>>> import numpy as np
>>> np.set_printoptions(suppress=True, linewidth=200)
>>> def tidy(a):
...     return np.round(a, 2) + 0
... 
>>> mat = np.loadtxt("layer17.csv", delimiter=",")
>>> print(mat)
[[ 12.75   8.03 -18.32]
 [-18.7  -18.71 -14.84]
 [ 11.84   9.08 -18.03]
 [ -8.95  17.45 -23.87]
 [-18.81 -19.31 -15.35]
 [ -8.18  16.69 -21.97]
 [-19.4  -17.14 -13.17]
 [-20.02 -17.65 -13.23]
 [ -8.02  16.1  -22.25]
 [ -6.1   18.14 -23.05]
 [ -8.48  16.91 -21.05]
 [ -8.06  16.64 -20.99]
 [ 11.65   5.36 -19.65]
 [-21.5  -17.37 -14.5 ]
 [-20.34 -19.66 -14.17]
 [ -5.96  19.68 -20.43]
 [ 11.68   7.44 -16.86]
 [ 10.79   6.87 -18.49]
 [ -7.77  17.28 -21.68]
 [-20.63 -18.14 -13.08]
 [-19.54 -19.53 -12.51]
 [-19.32 -18.65 -16.17]
 [ -6.92  17.24 -21.58]
 [ 13.04   7.79 -17.45]
 [-20.47 -17.11 -15.16]
 [ 12.44  10.11 -19.01]
 [ -9.48  17.   -20.64]
 [-17.37 -17.82 -14.04]
 [ -8.35  18.02 -19.7 ]]
>>> labels = mat[:, 2] > np.median(mat[:, 2])
>>> r0 = mat[labels].mean(axis=0) - mat[~labels].mean(axis=0)
>>> print(labels.astype(int))
[0 1 1 0 1 0 1 1 0 0 0 0 0 1 1 0 1 0 0 1 1 1 0 1 1 0 0 1 0]
>>> gram = np.cov(mat, rowvar=False)
>>> print(tidy(mat.std(axis=0)))
[12.21 15.96  3.38]
>>> print(np.argsort(-mat.std(axis=0).round(6), kind="stable"))
[1 0 2]
>>> print(np.argwhere(np.triu(np.abs(np.corrcoef(mat.T)) > 0.8, 1)))
[[1 2]]
>>> print(tidy(np.corrcoef(mat.T)))
[[ 1.    0.61 -0.44]
 [ 0.61  1.   -0.93]
 [-0.44 -0.93  1.  ]]
